$ ipython --no-banner

In [1]: import numpy as np

In [2]: np.set_printoptions(precision=2, suppress=True, linewidth=140, floatmode="fixed")

In [3]: M = np.load("data.npy")

In [4]: M
Out[4]: 
array([[-2.00, -2.00,  0.00,  0.00,  0.00,  0.00,  0.00,  0.00,  0.00,  0.00],
       [-2.00,  3.00, -2.00,  0.00,  0.00,  0.00,  0.00,  0.00,  0.00,  0.00],
       [ 0.00, -2.00,  3.00, -2.00,  0.00,  0.00,  0.00,  0.00,  0.00,  0.00],
       [ 0.00,  0.00, -2.00, -7.00, -2.00,  0.00,  0.00,  0.00,  0.00,  0.00],
       [ 0.00,  0.00,  0.00, -2.00, -1.00, -2.00,  0.00,  0.00,  0.00,  0.00],
       [ 0.00,  0.00,  0.00,  0.00, -2.00, -3.00, -2.00,  0.00,  0.00,  0.00],
       [ 0.00,  0.00,  0.00,  0.00,  0.00, -2.00,  8.00, -2.00,  0.00,  0.00],
       [ 0.00,  0.00,  0.00,  0.00,  0.00,  0.00, -2.00,  0.00, -2.00,  0.00],
       [ 0.00,  0.00,  0.00,  0.00,  0.00,  0.00,  0.00, -2.00, -4.00, -2.00],
       [ 0.00,  0.00,  0.00,  0.00,  0.00,  0.00,  0.00,  0.00, -2.00, -3.00]])

In [5]: # equal to its transpose

In [6]: def softmax(z):
   ...:     e = np.exp(z - z.max(axis=-1, keepdims=True))
   ...:     return e / e.sum(axis=-1, keepdims=True)
   ...: 

In [7]: softmax(M).sum(axis=1)
Out[7]: array([1.00, 1.00, 1.00, 1.00, 1.00, 1.00, 1.00, 1.00, 1.00, 1.00])

In [8]: np.round(softmax(M[3] + 3), 2) + 0
Out[8]: array([0.14, 0.14, 0.02, 0.00, 0.02, 0.14, 0.14, 0.14, 0.14, 0.14])

In [9]: S = M @ M.T / np.sqrt(10)

In [10]: np.round(softmax(S)[3] @ M, 2) + 0
Out[10]: array([ 0.00,  0.00, -2.00, -7.00, -2.00,  0.00,  0.00,  0.00,  0.00,  0.00])

In [11]: softmax(S).round(6).argmax(axis=1)
Out[11]: array([0, 1, 2, 3, 3, 5, 6, 7, 8, 8])
